$ python -q
>>> import numpy as np
>>> np.set_printoptions(suppress=True, linewidth=200)
>>> def rnd(a):
...     return np.round(a, 3) + 0
... 
>>> W0 = np.load("block19.npy")
>>> W0
array([[-1.,  1.,  1.,  1.,  1.],
       [ 1., -1.,  1.,  1.,  1.],
       [ 1.,  1., -1.,  1.,  1.],
       [ 1.,  1.,  1., -1.,  1.],
       [ 1.,  1.,  1.,  1., -1.]])
>>> # equal to its transpose
>>> vals, vecs = np.linalg.eigh(W0)
>>> rnd(vecs.T @ W0 @ vecs)
array([[-2.,  0.,  0.,  0.,  0.],
       [ 0., -2.,  0.,  0.,  0.],
       [ 0.,  0., -2.,  0.,  0.],
       [ 0.,  0.,  0., -2.,  0.],
       [ 0.,  0.,  0.,  0.,  3.]])
>>> rnd(np.linalg.svd(W0, compute_uv=False))
array([3., 2., 2., 2., 2.])
>>> vals.sum(), np.trace(W0)
(np.float64(-5.0), np.float64(-5.0))
>>> (vals > 1e-8).sum(), (vals < -1e-8).sum()
(np.int64(1), np.int64(4))
>>> rnd(np.linalg.eigvalsh(W0 @ W0))
array([4., 4., 4., 4., 9.])
>>> np.unique(vals.round(6) + 0, return_counts=True)[1]
array([4, 1])
>>> th = np.radians(15)
>>> R = np.eye(5)
>>> R[0, 0] = R[4, 4] = np.cos(th)
>>> R[0, 4], R[4, 0] = -np.sin(th), np.sin(th)
>>> rnd(R)
array([[ 0.966,  0.   ,  0.   ,  0.   , -0.259],
       [ 0.   ,  1.   ,  0.   ,  0.   ,  0.   ],
       [ 0.   ,  0.   ,  1.   ,  0.   ,  0.   ],
       [ 0.   ,  0.   ,  0.   ,  1.   ,  0.   ],
       [ 0.259,  0.   ,  0.   ,  0.   ,  0.966]])
>>> Y = W0 @ R.T
>>> rnd(np.abs(Y - W0).max(axis=0))
array([0.293, 0.   , 0.   , 0.   , 0.293])
>>> np.allclose(np.linalg.norm(W0, axis=1), np.linalg.norm(Y, axis=1))
True
>>> u = np.array([5, -1, -3, 1, 0, -5, 5, 4, -4, 4, -5])
>>> arr = np.array([np.roll(u, i) for i in range(11)])
>>> arr
array([[ 5, -1, -3,  1,  0, -5,  5,  4, -4,  4, -5],
       [-5,  5, -1, -3,  1,  0, -5,  5,  4, -4,  4],
       [ 4, -5,  5, -1, -3,  1,  0, -5,  5,  4, -4],
       [-4,  4, -5,  5, -1, -3,  1,  0, -5,  5,  4],
       [ 4, -4,  4, -5,  5, -1, -3,  1,  0, -5,  5],
       [ 5,  4, -4,  4, -5,  5, -1, -3,  1,  0, -5],
       [-5,  5,  4, -4,  4, -5,  5, -1, -3,  1,  0],
       [ 0, -5,  5,  4, -4,  4, -5,  5, -1, -3,  1],
       [ 1,  0, -5,  5,  4, -4,  4, -5,  5, -1, -3],
       [-3,  1,  0, -5,  5,  4, -4,  4, -5,  5, -1],
       [-1, -3,  1,  0, -5,  5,  4, -4,  4, -5,  5]])
>>> arr @ np.ones(11)
array([1., 1., 1., 1., 1., 1., 1., 1., 1., 1., 1.])
>>> (arr @ arr)[0]
array([ -47,   13,   41,  -48,   65,  -58,  -11,  116, -128,   59,   -1])
>>> rnd(np.fft.fft(arr[0]))
array([ 1.    +0.j   , -1.825 +5.096j,  4.162 -6.305j,  7.013 +8.337j,  2.425-20.624j, 15.224 -2.43j , 15.224 +2.43j ,  2.425+20.624j,  7.013 -8.337j,  4.162 +6.305j, -1.825 -5.096j])
>>> x = np.array([-3, 2, 1, 5, 5, 1, 2, 4, 4, 4, 1])
>>> arr @ x
array([  1,  28, -24,  38, -34, -26,  22,  -6,  34,  22, -29])
>>> (arr @ x).argmax()
np.int64(3)
>>> arr * x
array([[-15,  -2,  -3,   5,   0,  -5,  10,  16, -16,  16,  -5],
       [ 15,  10,  -1, -15,   5,   0, -10,  20,  16, -16,   4],
       [-12, -10,   5,  -5, -15,   1,   0, -20,  20,  16,  -4],
       [ 12,   8,  -5,  25,  -5,  -3,   2,   0, -20,  20,   4],
       [-12,  -8,   4, -25,  25,  -1,  -6,   4,   0, -20,   5],
       [-15,   8,  -4,  20, -25,   5,  -2, -12,   4,   0,  -5],
       [ 15,  10,   4, -20,  20,  -5,  10,  -4, -12,   4,   0],
       [  0, -10,   5,  20, -20,   4, -10,  20,  -4, -12,   1],
       [ -3,   0,  -5,  25,  20,  -4,   8, -20,  20,  -4,  -3],
       [  9,   2,   0, -25,  25,   4,  -8,  16, -20,  20,  -1],
       [  3,  -6,   1,   0, -25,   5,   8, -16,  16, -20,   5]])
>>> arr @ np.eye(11)[7]
array([ 4.,  5., -5.,  0.,  1., -3., -1.,  5., -5.,  4., -4.])
>>> arr @ np.ones(11)
array([1., 1., 1., 1., 1., 1., 1., 1., 1., 1., 1.])
>>> rng = np.random.default_rng(269593)
>>> lab = rng.permutation(11)
>>> lab
array([ 1, 10,  5,  9,  7,  6,  8,  2,  3,  0,  4])
>>> Y = arr[lab][:, lab]
>>> np.trace(Y)
np.int64(55)
>>> np.allclose(Y, arr)
False
>>> rnd(np.sort(np.abs(np.linalg.eigvals(Y))))
array([ 1.   ,  5.413,  5.413,  7.555,  7.555, 10.894, 10.894, 15.417, 15.417, 20.766, 20.766])
>>> np.linalg.matrix_power(arr, 3)
array([[ -223, -1350,  2240, -1351,  -167,  1327, -1872,  1382,  -395,  -572,   982],
       [  982,  -223, -1350,  2240, -1351,  -167,  1327, -1872,  1382,  -395,  -572],
       [ -572,   982,  -223, -1350,  2240, -1351,  -167,  1327, -1872,  1382,  -395],
       [ -395,  -572,   982,  -223, -1350,  2240, -1351,  -167,  1327, -1872,  1382],
       [ 1382,  -395,  -572,   982,  -223, -1350,  2240, -1351,  -167,  1327, -1872],
       [-1872,  1382,  -395,  -572,   982,  -223, -1350,  2240, -1351,  -167,  1327],
       [ 1327, -1872,  1382,  -395,  -572,   982,  -223, -1350,  2240, -1351,  -167],
       [ -167,  1327, -1872,  1382,  -395,  -572,   982,  -223, -1350,  2240, -1351],
       [-1351,  -167,  1327, -1872,  1382,  -395,  -572,   982,  -223, -1350,  2240],
       [ 2240, -1351,  -167,  1327, -1872,  1382,  -395,  -572,   982,  -223, -1350],
       [-1350,  2240, -1351,  -167,  1327, -1872,  1382,  -395,  -572,   982,  -223]])
>>> rnd(np.abs(np.linalg.eigvals(arr)).max())
np.float64(20.766)
>>> arr @ arr
array([[ -47,   13,   41,  -48,   65,  -58,  -11,  116, -128,   59,   -1],
       [  -1,  -47,   13,   41,  -48,   65,  -58,  -11,  116, -128,   59],
       [  59,   -1,  -47,   13,   41,  -48,   65,  -58,  -11,  116, -128],
       [-128,   59,   -1,  -47,   13,   41,  -48,   65,  -58,  -11,  116],
       [ 116, -128,   59,   -1,  -47,   13,   41,  -48,   65,  -58,  -11],
       [ -11,  116, -128,   59,   -1,  -47,   13,   41,  -48,   65,  -58],
       [ -58,  -11,  116, -128,   59,   -1,  -47,   13,   41,  -48,   65],
       [  65,  -58,  -11,  116, -128,   59,   -1,  -47,   13,   41,  -48],
       [ -48,   65,  -58,  -11,  116, -128,   59,   -1,  -47,   13,   41],
       [  41,  -48,   65,  -58,  -11,  116, -128,   59,   -1,  -47,   13],
       [  13,   41,  -48,   65,  -58,  -11,  116, -128,   59,   -1,  -47]])
>>> Y = np.array([[-3, -1, 2, 4, -4],
...     [2, -4, 3, -5, -5],
...     [0, 1, -4, -1, -3],
...     [2, 4, -5, 0, 3],
...     [3, -1, -3, -5, -3],
...     [4, 1, 0, 3, 2],
...     [3, -1, -4, -1, -3],
...     [1, 4, 2, -3, -4],
...     [-1, -2, 4, 5, -1],
...     [-2, 4, 0, 1, 3],
...     [-2, -2, -2, -3, 2],
...     [0, -3, 1, 0, 4]])
>>> M = Y.T @ Y
>>> M
array([[ 61,   3, -29, -32, -15],
       [  3,  86, -30,  12,  23],
       [-29, -30, 104,  36, -17],
       [-32,  12,  36, 121,  40],
       [-15,  23, -17,  40, 127]])
>>> lab = rng.permutation(5)
>>> lab
array([3, 1, 2, 4, 0])
>>> Y = M[lab][:, lab]
>>> np.allclose(Y, M)
False
>>> Y
array([[121,  12,  36,  40, -32],
       [ 12,  86, -30,  23,   3],
       [ 36, -30, 104, -17, -29],
       [ 40,  23, -17, 127, -15],
       [-32,   3, -29, -15,  61]])
>>> L = np.linalg.cholesky(M)
>>> rnd(L @ L.T)
array([[ 61.,   3., -29., -32., -15.],
       [  3.,  86., -30.,  12.,  23.],
       [-29., -30., 104.,  36., -17.],
       [-32.,  12.,  36., 121.,  40.],
       [-15.,  23., -17.,  40., 127.]])
>>> rnd(M / np.sqrt(np.outer(np.diag(M), np.diag(M))))
array([[ 1.   ,  0.041, -0.364, -0.372, -0.17 ],
       [ 0.041,  1.   , -0.317,  0.118,  0.22 ],
       [-0.364, -0.317,  1.   ,  0.321, -0.148],
       [-0.372,  0.118,  0.321,  1.   ,  0.323],
       [-0.17 ,  0.22 , -0.148,  0.323,  1.   ]])
>>> vals, vecs = np.linalg.eig(M)
>>> rnd(np.sort(np.linalg.eigvals(np.linalg.inv(M))))
array([0.005, 0.007, 0.013, 0.021, 0.025])
>>> rnd(np.sort(np.linalg.eigvals(M.T)))
array([ 39.926,  48.546,  74.403, 153.222, 182.903])
>>> rnd(np.sort(np.linalg.eigvals(M @ M)))
array([ 1594.074,  2356.76 ,  5535.829, 23476.859, 33453.478])
>>> rnd(M @ vecs[:, 0] - vals[0] * vecs[:, 0])
array([0., 0., 0., 0., 0.])
>>> Uu, sv, Vt = np.linalg.svd(M, full_matrices=False)
>>> rnd(sv / sv[0])
array([1.   , 0.838, 0.407, 0.265, 0.218])
>>> rnd(Uu.T @ M @ Vt.T)
array([[182.903,   0.   ,   0.   ,   0.   ,   0.   ],
       [  0.   , 153.222,   0.   ,   0.   ,   0.   ],
       [  0.   ,   0.   ,  74.403,   0.   ,   0.   ],
       [  0.   ,   0.   ,   0.   ,  48.546,   0.   ],
       [  0.   ,   0.   ,   0.   ,   0.   ,  39.926]])
>>> np.allclose(Uu * sv @ Vt, M)
True
>>> rnd(np.abs(Vt[0]))
array([0.315, 0.128, 0.269, 0.706, 0.56 ])
>>> rnd(sv)
array([182.903, 153.222,  74.403,  48.546,  39.926])
>>> np.abs(Uu[:, 0]).round(6).argmax()
np.int64(3)
>>> rnd(Vt @ Vt.T)
array([[1., 0., 0., 0., 0.],
       [0., 1., 0., 0., 0.],
       [0., 0., 1., 0., 0.],
       [0., 0., 0., 1., 0.],
       [0., 0., 0., 0., 1.]])
>>> vals, vecs = np.linalg.eigh(M)
>>> rnd(np.abs(vecs[:, -1]))
array([0.315, 0.128, 0.269, 0.706, 0.56 ])
>>> rnd(vecs.T @ M @ vecs)
array([[ 39.926,   0.   ,   0.   ,   0.   ,   0.   ],
       [  0.   ,  48.546,   0.   ,   0.   ,   0.   ],
       [  0.   ,   0.   ,  74.403,   0.   ,   0.   ],
       [  0.   ,   0.   ,   0.   , 153.222,   0.   ],
       [  0.   ,   0.   ,   0.   ,   0.   , 182.903]])
>>> (vals > 1e-8).sum(), (vals < -1e-8).sum()
(np.int64(5), np.int64(0))
>>> rnd(np.linalg.eigvalsh(M + 3 * np.eye(5)))
array([ 42.926,  51.546,  77.403, 156.222, 185.903])
>>> rnd(vals.sum()), np.trace(M)
(np.float64(499.0), np.int64(499))
>>> np.abs(vecs[:, -1]).round(6).argmax()
np.int64(3)
>>> np.unique(vals.round(6) + 0, return_counts=True)[1]
array([1, 1, 1, 1, 1])
>>> rnd(vals)
array([ 39.926,  48.546,  74.403, 153.222, 182.903])
>>> rnd(vecs @ np.diag(vals) @ vecs.T)
array([[ 61.,   3., -29., -32., -15.],
       [  3.,  86., -30.,  12.,  23.],
       [-29., -30., 104.,  36., -17.],
       [-32.,  12.,  36., 121.,  40.],
       [-15.,  23., -17.,  40., 127.]])
>>> mat = np.loadtxt("m.csv", delimiter=",")
>>> rnd(mat)
array([[ 0.   , -0.817,  0.594, -0.086,  1.372,  1.043],
       [ 0.645, -0.477, -0.15 ,  0.376,  0.953, -1.511],
       [-0.904,  0.742, -1.206,  0.641,  0.854,  0.198],
       [-0.387, -1.571, -1.029,  0.05 , -0.558,  0.093],
       [ 0.775, -0.052,  0.123,  1.722, -0.376,  0.526],
       [ 1.42 ,  0.288, -1.047, -0.688,  0.163,  0.551]])
>>> u = np.array([3, -2, 2, 0, -2, 1])
>>> Y = mat + np.outer(u, np.eye(6)[5])
>>> rnd(np.linalg.det(Y) / np.linalg.det(mat)), rnd(1 + np.linalg.solve(mat, u)[5])
(np.float64(2.511), np.float64(2.511))
>>> np.linalg.matrix_rank(Y - mat)
np.int64(1)
>>> rnd(Y)
array([[ 0.   , -0.817,  0.594, -0.086,  1.372,  4.043],
       [ 0.645, -0.477, -0.15 ,  0.376,  0.953, -3.511],
       [-0.904,  0.742, -1.206,  0.641,  0.854,  2.198],
       [-0.387, -1.571, -1.029,  0.05 , -0.558,  0.093],
       [ 0.775, -0.052,  0.123,  1.722, -0.376, -1.474],
       [ 1.42 ,  0.288, -1.047, -0.688,  0.163,  1.551]])
>>> np.linalg.matrix_rank(np.linalg.inv(Y) - np.linalg.inv(mat), tol=1e-8)
np.int64(1)
>>> u, r1 = mat[5], mat[0]
>>> rnd(u @ r1)
np.float64(0.0)
>>> rnd(u @ u)
np.float64(4.0)
>>> pr = (u @ r1) / (u @ u) * u
>>> rnd(r1 - pr)
array([ 0.   , -0.817,  0.594, -0.086,  1.372,  1.043])
>>> np.linalg.matrix_rank(np.outer(u, r1))
np.int64(1)
>>> rnd(np.linalg.norm(u + r1) ** 2 + np.linalg.norm(u - r1) ** 2)
np.float64(16.0)
>>> J = np.loadtxt("x.csv", delimiter=",")
>>> J
array([[ 1.37 ,  0.983, -1.017],
       [ 0.689,  0.562, -1.438],
       [ 1.98 ,  2.343,  0.343],
       [ 2.508,  1.707, -0.293],
       [ 0.442,  2.365,  0.365],
       [ 1.429,  1.708, -0.292],
       [-1.257, -0.05 , -2.05 ],
       [-1.478, -1.822, -3.822],
       [ 1.109,  0.761, -1.239],
       [ 1.92 ,  3.103,  1.103],
       [-0.931,  0.528, -1.472],
       [ 3.028,  6.326,  4.326],
       [-0.927, -1.212, -3.212],
       [ 1.111,  3.733,  1.733],
       [-0.964, -1.916, -3.916],
       [-0.406,  1.499, -0.501],
       [ 1.008,  2.656,  0.656],
       [ 0.706,  1.73 , -0.27 ],
       [ 0.537,  0.68 , -1.32 ],
       [ 0.887, -2.14 , -4.14 ],
       [ 1.015,  1.915, -0.085],
       [ 0.088, -0.498, -2.498],
       [ 1.556,  1.928, -0.072]])
>>> C2 = np.cov(J, rowvar=False)
>>> rnd(np.polyfit(J[:, 2], J[:, 1], 1))
array([1., 2.])
>>> np.argwhere(np.triu(np.abs(np.corrcoef(J.T)) > 0.8, 1))
array([[1, 2]])
>>> rnd(np.linalg.eigvalsh(C2)[::-1])
array([8.543, 0.624, 0.   ])
>>> rnd(J.std(axis=0))
array([1.187, 1.918, 1.918])
>>> C2.shape
(3, 3)
